% python3 -q
>>> import numpy as np
>>> from numpy import linalg as LA
>>> np.set_printoptions(precision=4, suppress=True, linewidth=200, sign=" ")
>>> m1 = np.loadtxt("run3.csv", delimiter=",")
>>> m1
array([[ -0.5716,  -0.1798,  -0.4331,  -0.5954,  -0.3482,   0.2244,  -0.2387,  -0.489 ,  -0.2022,  -0.2081,  -0.2551,   0.122 ,  -0.6007],
       [  1.6958,   0.0113,   0.8991,   1.6091,   0.8536,  -0.2422,   0.4317,   1.6303,   0.7376,   0.6503,   0.3873,  -0.0001,   1.3173],
       [-12.4595,   0.1431,  -7.2685, -12.3788,  -7.3597,  -0.1662,  -4.915 , -12.4489,  -5.0477,  -4.7909,  -2.359 ,   0.0174,  -9.8585],
       [-11.4179,  -0.0045,  -6.9132, -11.6538,  -6.803 ,  -0.1389,  -4.6687, -11.436 ,  -4.7513,  -4.5198,  -2.285 ,   0.0018,  -9.1116],
       [  0.0779,   0.08  ,  -0.0489,  -0.1   ,  -0.0457,   0.1084,  -0.0872,   0.0404,   0.0969,  -0.0883,  -0.0004,  -0.1453,   0.0311],
       [  1.5152,   0.0879,   0.8336,   1.3738,   0.9008,  -0.0528,   0.4757,   1.6164,   0.6663,   0.5255,   0.323 ,  -0.1693,   1.3744],
       [  0.1046,  -0.0536,   0.1015,   0.0543,   0.0302,   0.1333,  -0.1386,   0.224 ,  -0.0302,  -0.0079,   0.0401,  -0.0715,   0.2121],
       [  6.7127,   0.0489,   3.8813,   6.5267,   4.0469,   0.0715,   2.6758,   6.5754,   2.8525,   2.7656,   1.4628,   0.1719,   5.3362],
       [ 17.2368,  -0.1062,  10.3239,  17.0908,  10.2806,  -0.0371,   6.9322,  17.3093,   6.8811,   7.0173,   3.3765,  -0.0035,  13.6255],
       [  1.2481,   0.0542,   0.8241,   1.2974,   1.0354,  -0.0138,   0.6022,   1.5766,   0.5497,   0.5854,   0.2589,   0.0613,   1.258 ],
       [ -1.5858,   0.0642,  -0.7968,  -1.5501,  -0.8098,   0.0991,  -0.5438,  -1.3046,  -0.5125,  -0.6235,  -0.3784,   0.1441,  -1.0983],
       [  2.089 ,   0.0626,   1.1725,   1.9162,   1.0914,   0.0054,   0.7928,   2.0816,   0.8141,   0.7711,   0.2229,  -0.0718,   1.538 ],
       [ -8.9143,  -0.0307,  -5.3704,  -8.9695,  -5.4103,   0.1521,  -3.6043,  -8.8078,  -3.6225,  -3.471 ,  -1.7254,   0.1469,  -7.3334],
       [  0.9431,  -0.1854,   0.7029,   0.9243,   0.4332,  -0.029 ,   0.2429,   1.1131,   0.5431,   0.4112,   0.1402,   0.0791,   0.8226],
       [ -5.6915,   0.1267,  -3.3555,  -5.5192,  -3.222 ,   0.0912,  -2.1752,  -5.5927,  -2.1181,  -2.3261,  -1.2487,   0.0914,  -4.4631],
       [  4.1346,   0.1619,   2.4079,   4.2341,   2.4143,  -0.0793,   1.7136,   4.1347,   1.6176,   1.6795,   0.9271,   0.0951,   3.299 ],
       [ -0.3525,  -0.0576,  -0.1802,  -0.4844,  -0.2078,   0.026 ,  -0.0754,  -0.3152,  -0.2251,  -0.0024,  -0.1891,  -0.1043,  -0.3664],
       [ -3.3724,   0.0936,  -2.1208,  -3.089 ,  -1.937 ,  -0.0456,  -1.3659,  -3.1184,  -1.2772,  -1.4004,  -0.6296,  -0.0063,  -2.4908],
       [  7.63  ,   0.0134,   4.4496,   7.6238,   4.6532,  -0.1186,   2.9814,   7.4484,   3.1072,   3.1211,   1.5146,   0.0394,   6.1319],
       [  6.6612,  -0.1239,   3.9051,   6.6326,   3.8704,   0.0257,   2.5087,   6.607 ,   2.7083,   2.5229,   1.4973,  -0.11  ,   5.4226],
       [ -8.5329,   0.0976,  -5.3027,  -8.4771,  -5.0837,  -0.0391,  -3.462 ,  -8.4309,  -3.2568,  -3.4794,  -1.6735,  -0.0091,  -6.8987],
       [  2.4885,   0.2514,   1.6189,   2.5332,   1.4718,   0.1271,   0.7906,   2.3189,   0.8423,   0.9459,   0.6202,  -0.0406,   1.7569],
       [  9.0101,   0.0283,   5.3307,   8.9406,   5.5404,  -0.0932,   3.5949,   8.982 ,   3.5723,   3.7211,   1.7673,   0.047 ,   7.2919],
       [  4.8529,  -0.0823,   2.9185,   4.9431,   2.9086,   0.067 ,   1.9071,   4.9763,   1.791 ,   1.9651,   0.9492,  -0.0407,   4.0234],
       [ -1.9669,   0.2072,  -1.0397,  -2.1411,  -1.1969,   0.0709,  -0.7276,  -1.9272,  -0.6876,  -0.8483,  -0.4568,   0.0792,  -1.4946]])
>>> hat = m1 @ LA.solve(m1.T @ m1, m1.T)
>>> round(float(np.trace(hat)), 4)
13.0
>>> np.allclose(hat @ hat, hat)
True
>>> hat @ m1[:, 5]
array([ 0.2244, -0.2422, -0.1662, -0.1389,  0.1084, -0.0528,  0.1333,  0.0715, -0.0371, -0.0138,  0.0991,  0.0054,  0.1521, -0.029 ,  0.0912, -0.0793,  0.026 , -0.0456, -0.1186,  0.0257, -0.0391,
        0.1271, -0.0932,  0.067 ,  0.0709])
>>> left, sigma, Vt = LA.svd(m1)
>>> np.argmax(sigma[:-1] / (sigma[1:] + 1e-6)) + 1
np.int64(1)
>>> B = left[:, :1] @ np.diag(sigma[:1]) @ Vt[:1]
>>> np.round(LA.norm(m1 - B, 2), 4), np.round(sigma[1], 4)
(np.float64(0.7018), np.float64(0.7018))
>>> LA.matrix_rank(m1, rtol=0.05)
np.int64(1)
>>> np.round(LA.norm(m1 - B) / LA.norm(m1), 4)
np.float64(0.0232)
>>> LA.matrix_rank(B)
np.int64(1)
>>> E = np.load("dump.npy")
>>> E
array([[ 0.0332,  0.0554,  0.0554,  0.0111,  0.0554,  0.0554,  0.0332,  0.0332,  0.0554,  0.0554,  0.0554,  0.0332,  0.0332,  0.0554,  0.0554],
       [ 0.0554,  0.0923,  0.0923,  0.0185,  0.0923,  0.0923,  0.0554,  0.0554,  0.0923,  0.0923,  0.0923,  0.0554,  0.0554,  0.0923,  0.0923],
       [ 0.0554,  0.0923,  0.0923,  0.0185,  0.0923,  0.0923,  0.0554,  0.0554,  0.0923,  0.0923,  0.0923,  0.0554,  0.0554,  0.0923,  0.0923],
       [ 0.0111,  0.0185,  0.0185,  0.0037,  0.0185,  0.0185,  0.0111,  0.0111,  0.0185,  0.0185,  0.0185,  0.0111,  0.0111,  0.0185,  0.0185],
       [ 0.0554,  0.0923,  0.0923,  0.0185,  0.0923,  0.0923,  0.0554,  0.0554,  0.0923,  0.0923,  0.0923,  0.0554,  0.0554,  0.0923,  0.0923],
       [ 0.0554,  0.0923,  0.0923,  0.0185,  0.0923,  0.0923,  0.0554,  0.0554,  0.0923,  0.0923,  0.0923,  0.0554,  0.0554,  0.0923,  0.0923],
       [ 0.0332,  0.0554,  0.0554,  0.0111,  0.0554,  0.0554,  0.0332,  0.0332,  0.0554,  0.0554,  0.0554,  0.0332,  0.0332,  0.0554,  0.0554],
       [ 0.0332,  0.0554,  0.0554,  0.0111,  0.0554,  0.0554,  0.0332,  0.0332,  0.0554,  0.0554,  0.0554,  0.0332,  0.0332,  0.0554,  0.0554],
       [ 0.0554,  0.0923,  0.0923,  0.0185,  0.0923,  0.0923,  0.0554,  0.0554,  0.0923,  0.0923,  0.0923,  0.0554,  0.0554,  0.0923,  0.0923],
       [ 0.0554,  0.0923,  0.0923,  0.0185,  0.0923,  0.0923,  0.0554,  0.0554,  0.0923,  0.0923,  0.0923,  0.0554,  0.0554,  0.0923,  0.0923],
       [ 0.0554,  0.0923,  0.0923,  0.0185,  0.0923,  0.0923,  0.0554,  0.0554,  0.0923,  0.0923,  0.0923,  0.0554,  0.0554,  0.0923,  0.0923],
       [ 0.0332,  0.0554,  0.0554,  0.0111,  0.0554,  0.0554,  0.0332,  0.0332,  0.0554,  0.0554,  0.0554,  0.0332,  0.0332,  0.0554,  0.0554],
       [ 0.0332,  0.0554,  0.0554,  0.0111,  0.0554,  0.0554,  0.0332,  0.0332,  0.0554,  0.0554,  0.0554,  0.0332,  0.0332,  0.0554,  0.0554],
       [ 0.0554,  0.0923,  0.0923,  0.0185,  0.0923,  0.0923,  0.0554,  0.0554,  0.0923,  0.0923,  0.0923,  0.0554,  0.0554,  0.0923,  0.0923],
       [ 0.0554,  0.0923,  0.0923,  0.0185,  0.0923,  0.0923,  0.0554,  0.0554,  0.0923,  0.0923,  0.0923,  0.0554,  0.0554,  0.0923,  0.0923]])
>>> # a projection of rank 1
>>> left, sigma, Vt = LA.svd(E)
>>> np.argmax(sigma[:-1] / (sigma[1:] + 1e-6)) + 1
np.int64(1)
>>> B = left[:, :1] @ np.diag(sigma[:1]) @ Vt[:1]
>>> np.round(LA.norm(E - B) / LA.norm(E), 4)
np.float64(0.0)
>>> LA.matrix_rank(B)
np.int64(1)
>>> LA.matrix_rank(E, rtol=0.05)
np.int64(1)
